$ ipython --no-banner

In [1]: import numpy as np

In [2]: from numpy import linalg as LA

In [3]: np.set_printoptions(precision=2, suppress=True, linewidth=100, floatmode="fixed")

In [4]: def rnd(a):
   ...:     return np.round(a, 2) + 0
   ...: 

In [5]: mat = np.load("test1.npy")

In [6]: print(mat)
[[-1.00  0.00]
 [ 0.00  3.00]]

In [7]: # symmetric, so the eigenvalues are real

In [8]: ev, V = LA.eigh(mat)

In [9]: x = np.array([3, 3])

In [10]: print(x @ mat @ x / (x @ x), ev[0], ev[-1])
1.0 -1.0 3.0

In [11]: print(V * np.abs(ev) @ V.T)
[[1.00 0.00]
 [0.00 3.00]]

In [12]: print(rnd(LA.eigvalsh(mat).min()))
-1.0

In [13]: feats = np.load("run6.npy")

In [14]: print(feats)
[[  8   3   8]
 [ -6 -53   0]
 [ -1   3  22]]

In [15]: rng = np.random.default_rng(921)

In [16]: B = feats + rng.integers(-2, 3, (3, 2)) @ rng.integers(-2, 3, (2, 3))

In [17]: print(B)
[[  8   6   8]
 [ -8 -52  -2]
 [ -1   9  22]]

In [18]: print(rnd(LA.svd(B - feats, compute_uv=False)))
[6.80 2.79 0.00]

In [19]: print(B - feats)
[[ 0  3  0]
 [-2  1 -2]
 [ 0  6  0]]

In [20]: print(np.abs(B - feats).sum(axis=1))
[3 5 6]

In [21]: ev, V = LA.eig(feats)

In [22]: print(rnd(np.sort(LA.eigvals(feats @ feats))))
[  71.77  452.16 2781.07]

In [23]: print(rnd(np.sort(LA.eigvals(feats.T))))
[-52.74   8.47  21.26]

In [24]: print(rnd(np.prod(ev)))
-9500.0

In [25]: r0 = np.array([2, -2, 2])

In [26]: B = feats + np.outer(r0, np.eye(3)[2])

In [27]: print(rnd(LA.det(B) / LA.det(feats)), rnd(1 + LA.solve(feats, r0)[2]))
1.09 1.09

In [28]: print(LA.matrix_rank(LA.inv(B) - LA.inv(feats), tol=1e-8))
1

In [29]: Q = feats.astype(float).copy()

In [30]: for j in range(3):
    ...:     Q[:, j] -= Q[:, :j] @ (Q[:, :j].T @ Q[:, j])
    ...:     Q[:, j] /= LA.norm(Q[:, j])
    ...: 

In [31]: print(rnd(Q.T @ feats))
[[10.05 33.73  4.18]
 [ 0.00 41.10 -1.24]
 [ 0.00  0.00 23.00]]

In [32]: lab = rng.permutation(3)

In [33]: B = feats[:, lab] * rng.choice([-1, 1], 3)

In [34]: print(B)
[[ 8 -3  8]
 [-6 53  0]
 [-1 -3 22]]

In [35]: left, _, Vh = LA.svd(feats.T @ B)

In [36]: print(rnd(left @ Vh))
[[ 1.00  0.00  0.00]
 [ 0.00 -1.00  0.00]
 [ 0.00  0.00  1.00]]

In [37]: print(lab)
[0 1 2]

In [38]: data = np.array([[1, -1, -1, 1, -1, 1, 1, -1],
    ...:     [1, -1, -1, 1, 1, -1, -1, 1],
    ...:     [1, -1, 1, -1, -1, 1, -1, 1],
    ...:     [1, 1, -1, -1, -1, -1, 1, 1]])

In [39]: G = data.T @ data

In [40]: print((data @ data.T).shape)
(4, 4)

In [41]: print(LA.matrix_rank(G))
4

In [42]: print(np.allclose(G, G.T))
True

In [43]: print(rnd(LA.svd(data, compute_uv=False) ** 2))
[8.00 8.00 8.00 8.00]

In [44]: print(np.diag(G))
[4 4 4 4 4 4 4 4]

In [45]: W = np.array([[-3, 2, -1, -1, -2],
    ...:     [-1, -1, 3, -3, 1],
    ...:     [-1, 2, 1, 3, -2],
    ...:     [1, -2, -2, -3, -3],
    ...:     [2, 3, 2, 3, -1],
    ...:     [-3, -2, -1, 0, 0],
    ...:     [2, 3, -3, -1, 1],
    ...:     [3, 1, 2, 2, -1]])

In [46]: coef = np.array([0, 0, -1, 1, 1])

In [47]: act = np.maximum(data @ W + coef, 0)

In [48]: print(act)
[[0 0 0 0 0]
 [6 2 0 3 0]
 [0 0 0 9 0]
 [2 4 0 0 6]]

In [49]: print((act > 0).astype(int))
[[0 0 0 0 0]
 [1 1 0 1 0]
 [0 0 0 1 0]
 [1 1 0 0 1]]

In [50]: basis = np.array([[1, 1, 1], [2, 2, 2], [0, 2, 0], [0, 2, 2], [1, 1, 2]])

In [51]: print((act @ basis).round(6).argmax(axis=1))
[0 1 1 2]
